$ python -q
>>> import numpy as np
>>> np.set_printoptions(suppress=True, linewidth=200)
>>> rd = lambda a: np.round(a, 1) + 0
>>> data = np.load("case1.npy")
>>> data
array([[0, 1, 1],
       [1, 0, 1],
       [1, 1, 0]])
>>> rd(data.mean(axis=0))
array([0.7, 0.7, 0.7])
>>> data - data[0]
array([[ 0,  0,  0],
       [ 1, -1,  0],
       [ 1,  0, -1]])
>>> data.sum(axis=1)
array([2, 2, 2])
>>> np.unravel_index(np.abs(data).argmax(), data.shape)
(np.int64(0), np.int64(1))
>>> Y = np.array([[0.1, 1.4], [0.8, 0.7], [-0.4, -1.0], [0.0, 0.5]])
>>> W2 = np.array([[1.1, 0.3, 0.1, 1.5], [-1.2, -0.6, 1.7, -0.8]])
>>> X = Y @ W2
>>> rd(X)
array([[-1.6, -0.8,  2.4, -1. ],
       [ 0. , -0.2,  1.3,  0.6],
       [ 0.8,  0.5, -1.7,  0.2],
       [-0.6, -0.3,  0.8, -0.4]])
>>> Uu, sv, Vt = np.linalg.svd(X)
>>> V = Vt[:(sv > 1e-8).sum()]
>>> rng = np.random.default_rng(197)
>>> vec = X[2] + -2 * X[0] + rng.integers(2) * np.eye(4)[3]
>>> rd(vec)
array([ 3.9,  2.1, -6.5,  3.1])
>>> np.linalg.matrix_rank(np.vstack([X, vec]))
np.int64(3)
>>> np.allclose(V.T @ V @ vec, vec)
False
>>> rd(np.diag(V.T @ V))
array([0.4, 0.1, 0.9, 0.7])
>>> gram = X.T @ X
>>> np.linalg.matrix_rank(gram)
np.int64(2)
>>> rd(np.linalg.eigvalsh(gram)[::-1])
array([15.6,  1.4,  0. ,  0. ])
>>> np.allclose(gram, gram.T)
True
>>> np.trace(data @ data @ data) // 6
np.int64(1)
>>> np.argwhere(np.triu(data))
array([[0, 1],
       [0, 2],
       [1, 2]])
>>> low = np.diag(data.sum(axis=1)) - data
>>> round(np.linalg.det(low[1:, 1:]))
3
>>> (np.linalg.eigvalsh(low) < 1e-8).sum()
np.int64(1)
>>> vec = np.array([4, 7, 2, 5])
>>> h1 = np.maximum(X @ vec, 0)
>>> rd(X.T @ h1)
array([ 3.2,  1. , -0.9,  3.8])
>>> rd(X * (h1 > 1e-9)[:, None])
array([[ 0. ,  0. ,  0. ,  0. ],
       [ 0. , -0.2,  1.3,  0.6],
       [ 0.8,  0.5, -1.7,  0.2],
       [ 0. ,  0. ,  0. ,  0. ]])
>>> rd(h1)
array([0. , 4.6, 3.9, 0. ])
>>> M = np.loadtxt("layer11.csv", delimiter=",")
>>> M
array([[-3.,  0.,  0.],
       [-1.,  4., -8.],
       [-1.,  0., -4.]])
>>> proj = np.triu(np.array([[-1, 1, 1], [-1, -1, 3], [1, 2, -1]]), 1) + np.eye(3)
>>> Y = proj @ M @ np.linalg.inv(proj)
>>> proj @ M - M @ proj
array([[ -2.,   7.,  -9.],
       [ -3.,   1., -23.],
       [  0.,   1.,   1.]])
>>> rd(np.linalg.det(Y))
np.float64(48.0)
>>> Y = np.array([[0, 3, 0], [2, 2, 2]])
>>> W2 = np.kron(Y, M)
>>> W2.shape
(6, 9)
>>> np.linalg.matrix_rank(W2)
np.int64(6)
>>> W2
array([[ -0.,   0.,   0.,  -9.,   0.,   0.,  -0.,   0.,   0.],
       [ -0.,   0.,  -0.,  -3.,  12., -24.,  -0.,   0.,  -0.],
       [ -0.,   0.,  -0.,  -3.,   0., -12.,  -0.,   0.,  -0.],
       [ -6.,   0.,   0.,  -6.,   0.,   0.,  -6.,   0.,   0.],
       [ -2.,   8., -16.,  -2.,   8., -16.,  -2.,   8., -16.],
       [ -2.,   0.,  -8.,  -2.,   0.,  -8.,  -2.,   0.,  -8.]])
>>> rd(np.linalg.det(M.T))
np.float64(48.0)
>>> np.poly(M)
array([  1.,   3., -16., -48.])
>>> K = np.loadtxt("run15.csv", delimiter=",")
>>> rd(K)
array([[-0.8,  0.4,  0.3],
       [ 0.3, -0.1,  0.9],
       [ 0.4,  0.9, -0.1]])
>>> # orthonormal columns
>>> q = K.astype(float).copy()
>>> for j in range(3):
...     q[:, j] -= q[:, :j] @ (q[:, :j].T @ q[:, j])
...     q[:, j] /= np.linalg.norm(q[:, j])
... 
>>> rd(q.T @ q)
array([[1., 0., 0.],
       [0., 1., 0.],
       [0., 0., 1.]])
>>> [round(float(x), 1) for x in np.linalg.svd(X, compute_uv=False)[:3]]
[3.9, 1.2, 0.0]
>>> rd(np.linalg.norm(X, 2) / np.linalg.norm(X))
np.float64(1.0)
>>> lab = rng.permutation(3)
>>> lab
array([0, 2, 1])
>>> Y = K[lab][:, lab]
>>> np.allclose(Y, K)
False
>>> rd(np.diag(Y))
array([-0.8, -0.1, -0.1])
>>> rd(np.linalg.det(K.T))
np.float64(1.0)
>>> rd(np.linalg.eigvals(K))
array([ 1.+0.j , -1.+0.1j, -1.-0.1j])
>>> rd(np.linalg.eigvals(K).sum().real)
np.float64(-1.0)
>>> Uu, sv, Vt = np.linalg.svd(K, full_matrices=False)
>>> rd(Uu.T @ K @ Vt.T)
array([[1., 0., 0.],
       [0., 1., 0.],
       [0., 0., 1.]])
>>> rd(sv)
array([1., 1., 1.])
>>> rd(sv / sv[0])
array([1., 1., 1.])
>>> (sv > 1e-8).sum()
np.int64(3)
>>> rd(np.cumsum(sv ** 2) / np.sum(sv ** 2))
array([0.3, 0.7, 1. ])
>>> np.allclose(Uu * sv @ Vt, K)
True
>>> u = np.array([2, 3, 0]) + 0.5
>>> m1 = np.outer(u, u) / (u @ u)
>>> rd(m1)
array([[0.3, 0.5, 0.1],
       [0.5, 0.7, 0.1],
       [0.1, 0.1, 0. ]])
>>> gram = m1.T @ m1
>>> rd(gram)
array([[0.3, 0.5, 0.1],
       [0.5, 0.7, 0.1],
       [0.1, 0.1, 0. ]])
>>> rd(np.linalg.svd(m1, compute_uv=False) ** 2)
array([1., 0., 0.])
>>> np.allclose(gram, gram.T)
True
>>> rd(np.trace(gram)), (m1 ** 2).sum()
(np.float64(1.0), np.float64(1.0))
>>> rd(np.linalg.eigvalsh(gram)[::-1])
array([1., 0., 0.])
>>> Uu, sv, Vt = np.linalg.svd(m1)
>>> V = Vt[:(sv > 1e-8).sum()]
>>> vec = m1[2] + 2 * m1[1] + rng.integers(2) * np.eye(3)[1]
>>> vec
array([1. , 2.4, 0.2])
>>> np.allclose(V.T @ V @ vec, vec)
False
>>> rd(np.diag(V.T @ V))
array([0.3, 0.7, 0. ])
>>> np.linalg.matrix_rank(np.vstack([m1, vec]))
np.int64(2)
>>> np.argsort(-np.linalg.norm(m1, axis=0).round(6), kind="stable")[:3]
array([1, 0, 2])
>>> rd(np.linalg.norm(m1, 2) / np.linalg.norm(m1))
np.float64(1.0)
>>> [round(float(x), 1) for x in np.linalg.svd(m1, compute_uv=False)[:3]]
[1.0, 0.0, 0.0]
>>> np.linalg.cond(m1) > 100
np.True_
>>> vec = np.array([2, 5, 4])
>>> rd(m1 @ m1 @ vec)
array([3.3, 4.6, 0.7])
>>> rd(np.linalg.eigvalsh(2 * m1 - np.eye(3)))
array([-1., -1.,  1.])
>>> rd((vec - m1 @ vec) @ (m1 @ vec))
np.float64(0.0)
>>> np.allclose(m1, m1.T)
True
>>> np.allclose(m1 @ m1.T, m1.T @ m1)
True
>>> rd(np.abs(np.linalg.eigvals(m1)).max())
np.float64(1.0)
>>> rd((m1 + m1.T) / 2)
array([[0.3, 0.5, 0.1],
       [0.5, 0.7, 0.1],
       [0.1, 0.1, 0. ]])
>>> rd(np.sort(np.abs(np.linalg.eigvals(m1))))
array([0., 0., 1.])
>>> feats = np.load("dump.npy")
>>> feats
array([[  0. ,   0. , -19. ],
       [  0.3,  -0.3,  18. ],
       [  1.1,  -0.5, -10. ],
       [ -1.3,   0.7,  16. ]])
>>> # column 2 is much longer than the rest
>>> proj = feats @ np.linalg.solve(feats.T @ feats, feats.T)
>>> rd(proj @ feats[:, 0])
array([ 0. ,  0.3,  1.1, -1.3])
>>> rd(np.trace(proj))
np.float64(3.0)
>>> rd(np.diag(proj))
array([0.7, 0.9, 0.7, 0.7])
>>> rd((np.eye(4) - proj) @ feats)
array([[0., 0., 0.],
       [0., 0., 0.],
       [0., 0., 0.],
       [0., 0., 0.]])
>>> np.allclose(proj @ proj, proj)
True
>>> W0 = np.loadtxt("w.csv", delimiter=",")
>>> rd(W0)
array([[-17.2,   6.9,   7.4],
       [ 11. , -13.8,   9.5],
       [ 14.8, -12.8,   4.1],
       [ -8.9,  13.7, -11.5],
       [ 14.3,  -0.6, -14. ],
       [  5.3,   8. , -17.6],
       [  2.1, -11.9,  15.9],
       [-16. ,   3.3,  11.5],
       [ 13.8, -13.2,   5.8],
       [ 13.6,   0.4, -14.7],
       [-17.2,   6.8,   7.6],
       [ 17.3,  -7.2,  -7.1],
       [-11.3,  13.7,  -9.2],
       [ -6.7,  -6.9,  17.5],
       [ 10.9,   3.4, -16.4],
       [ 15. , -12.7,   3.7],
       [ 16.2, -11.7,   1. ],
       [-11. ,  -3.2,  16.4],
       [-11.6,  13.7,  -8.8],
       [ -9.6,  -4.6,  16.9],
       [  0.4,  10.8, -16.8],
       [ -7.4,  13.5, -12.8],
       [ 16.5, -11.3,   0. ],
       [ 17. ,  -6. ,  -8.6],
       [ 13.8, -13.2,   5.8]])
>>> Y = np.array([[2, 2, 2], [0, 0, 1], [0, 0, 1]])
>>> rd(np.einsum("ij->j", W0))
array([ 65.3, -35. , -14.5])
>>> np.linalg.matrix_rank(np.vstack([W0, Y.T]))
np.int64(3)
>>> rd(np.einsum("ij,ij->i", W0, W0))
array([400., 400., 400., 400., 400., 400., 400., 400., 400., 400., 400., 400., 400., 400., 400., 400., 400., 400., 400., 400., 400., 400., 400., 400., 400.])
>>> Uu, sv, Vt = np.linalg.svd(W0)
>>> rd(sv)
array([74.8, 66.4,  0. ])
>>> np.argmax(sv[:-1] / (sv[1:] + 1e-6)) + 1
np.int64(2)
>>> Y = Uu[:, :2] @ np.diag(sv[:2]) @ Vt[:2]
>>> np.linalg.matrix_rank(Y)
np.int64(2)
>>> np.linalg.matrix_rank(W0, rtol=0.05)
np.int64(2)
>>> def softmax(z):
...     e = np.exp(z - z.max(axis=-1, keepdims=True))
...     return e / e.sum(axis=-1, keepdims=True)
... 
>>> rd(softmax(10 * X[3]))
array([0., 0., 1., 0.])
>>> rd(softmax(X[3] + 4))
array([0.1, 0.2, 0.5, 0.2])
>>> scores = X @ X.T / np.sqrt(4)
>>> softmax(scores).round(6).argmax(axis=1)
array([0, 0, 2, 0])
>>> rd(softmax(scores + np.triu(np.full(scores.shape, -np.inf), 1)))
array([[1. , 0. , 0. , 0. ],
       [0.6, 0.4, 0. , 0. ],
       [0. , 0. , 0.9, 0. ],
       [0.6, 0.2, 0. , 0.2]])
>>> rd(softmax(scores)[3] @ X)
array([-1. , -0.6,  1.8, -0.6])
>>> Y = np.array([[5, -5, 5], [5, -3, -1]])
>>> F = Y.T @ Y
>>> F
array([[ 50, -40,  20],
       [-40,  34, -22],
       [ 20, -22,  26]])
>>> # symmetric, so the eigenvalues are real
>>> np.argsort(-np.linalg.norm(F, axis=0).round(6), kind="stable")[:3]
array([0, 1, 2])
>>> rd(np.linalg.norm(F, 2) / np.linalg.norm(F))
np.float64(1.0)
>>> Uu, sv, Vt = np.linalg.svd(F)
>>> rd(sv)
array([95.3, 14.7,  0. ])
>>> Y = Uu[:, :2] @ np.diag(sv[:2]) @ Vt[:2]
>>> rd(np.linalg.norm(F - Y) / np.linalg.norm(F))
np.float64(0.0)
>>> Uu, sv, Vt = np.linalg.svd(F)
>>> V = Vt[:(sv > 1e-8).sum()]
>>> vec = F[1] + 4 * F[2] + rng.integers(2) * np.eye(3)[1]
>>> vec
array([ 40., -53.,  82.])
>>> np.allclose(V.T @ V @ vec, vec)
False
>>> rd(np.linalg.norm(vec - V.T @ V @ vec))
np.float64(0.8)
>>> rd(np.diag(V.T @ V))
array([0.7, 0.4, 0.9])
>>> rk = np.linalg.matrix_rank(F)
>>> rk
np.int64(2)
>>> null = np.linalg.svd(F)[2][rk:].T
>>> [int(np.linalg.matrix_rank(F[:, :j + 1])) for j in range(3)]
[1, 2, 2]
>>> [int(np.linalg.matrix_rank(np.delete(F, i, axis=0))) for i in range(3)]
[2, 2, 2]
>>> [int(np.linalg.matrix_rank(F[:i])) for i in range(1, len(F) + 1)]
[1, 2, 2]
>>> np.linalg.matrix_rank(F.T @ F), np.linalg.matrix_rank(F @ F.T)
(np.int64(2), np.int64(2))
>>> null.shape
(3, 1)
>>> proj = np.triu(np.array([[2, 3, -2], [1, -1, -1], [1, -1, -1]]), 1) + np.eye(3)
>>> Y = proj @ F @ np.linalg.inv(proj)
>>> rd(np.linalg.det(Y))
np.float64(0.0)
>>> rd(np.poly(Y))
array([   1., -110., 1400.,    0.])
>>> np.linalg.matrix_rank(Y)
np.int64(2)
>>> np.trace(Y), np.trace(F)
(np.float64(110.0), np.int64(110))
>>> Y
array([[-110.,  436.,  118.],
       [ -60.,  236.,   68.],
       [  20.,  -82.,  -16.]])
>>> proj @ F - F @ proj
array([[-160.,   -4.,  -58.],
       [ -20.,  142.,  -72.],
       [   0.,  -60.,   18.]])
